$ ipython --no-banner

In [1]: import numpy as np

In [2]: np.set_printoptions(precision=2, suppress=True, linewidth=120)

In [3]: A = np.loadtxt("x.csv", delimiter=",")

In [4]: A
Out[4]: 
array([[ 0.,  0.,  0.,  0.,  0., -5., -1.,  0.],
       [ 0.,  2.,  0.,  0.,  0.,  0.,  0.,  0.],
       [ 0.,  0.,  0.,  0.,  0.,  0.,  0.,  0.],
       [-1.,  0.,  4.,  5.,  0.,  0.,  2.,  0.],
       [ 0.,  0.,  0.,  0.,  0.,  5.,  0.,  0.],
       [-2., -5.,  0.,  4.,  0., -5.,  0., -4.],
       [ 0., -4.,  0.,  0.,  0.,  0.,  0.,  0.]])

In [5]: r = np.linalg.matrix_rank(A)

In [6]: r
Out[6]: np.int64(5)

In [7]: ns = np.linalg.svd(A)[2][r:].T

In [8]: [int(np.linalg.matrix_rank(np.delete(A, i, axis=0))) for i in range(7)]
Out[8]: [4, 5, 5, 4, 4, 4, 5]

In [9]: round(float(np.linalg.norm(A, 2) / np.linalg.norm(A)), 2)
Out[9]: 0.76

In [10]: np.linalg.matrix_rank(A, rtol=0.1)
Out[10]: np.int64(4)

In [11]: np.argsort(-np.linalg.norm(A, axis=0).round(6), kind="stable")[:3]
Out[11]: array([5, 1, 3])

In [12]: Uu, sigma, vt = np.linalg.svd(A)

In [13]: evecs = vt[:(sigma > 1e-8).sum()]

In [14]: rng = np.random.default_rng(37)

In [15]: x = A[0] + 2 * A[6] + rng.integers(2) * np.eye(8)[0]

In [16]: x
Out[16]: array([ 0., -8.,  0.,  0.,  0., -5., -1.,  0.])

In [17]: round(np.linalg.norm(x - evecs.T @ evecs @ x), 2)
Out[17]: np.float64(0.0)

In [18]: mat = np.load("run16.npy")

In [19]: mat
Out[19]: 
array([[  3.62,  -6.1 ,  -1.27],
       [ -1.66,   5.24,  -1.95],
       [ -6.  ,   3.16,   2.49],
       [  7.15,  -6.83,   1.69],
       [  0.52,   7.92,  -4.17],
       [-11.16,  -1.32,   0.15],
       [ -2.48,   1.54,   2.83],
       [ -3.29,   3.67,   2.15],
       [ -1.1 ,   4.79,  -2.24],
       [ -2.51,  -5.47,   1.45],
       [ -8.66,   1.65,   3.28],
       [  3.74,  -2.08,   0.11],
       [  1.56,  -2.05,   3.52],
       [  4.16,  -1.74,   0.66],
       [  0.69,  -1.73,   2.9 ],
       [ -6.67,  -4.04,   4.22],
       [ -1.71,   6.15,   1.6 ],
       [ -9.35,   7.49,   4.79],
       [ -3.82,   2.88,  -9.5 ],
       [  1.99,  -3.95,   2.92],
       [  5.23,   2.94,  -3.22],
       [  2.96,  -1.64,  -0.92],
       [  0.15,  10.29,  -7.99],
       [  2.08,  -1.4 ,  -0.85],
       [ -2.23,   2.66,  -6.45],
       [  1.29,  -5.56,  -3.29],
       [  0.83,  -0.55,   3.74],
       [  3.01,   4.69,  -1.23],
       [ -1.35, -14.01,   7.9 ],
       [  0.1 ,  -6.68,   0.8 ],
       [ -2.75,   4.22,   5.53],
       [ -4.07,   6.82,   3.27]])

In [20]: Xs = mat - mat.mean(axis=0)

In [21]: Uu, sigma, vt = np.linalg.svd(Xs, full_matrices=False)

In [22]: np.linalg.matrix_rank(Xs)
Out[22]: np.int64(3)

In [23]: vt[0] * np.sign(vt[0, np.abs(vt[0]).argmax()])
Out[23]: array([-0.3 ,  0.9 , -0.31])

In [24]: print(np.abs(vt[0]).argmax())
1

In [25]: np.abs(vt[-1])
Out[25]: array([0.52, 0.43, 0.73])
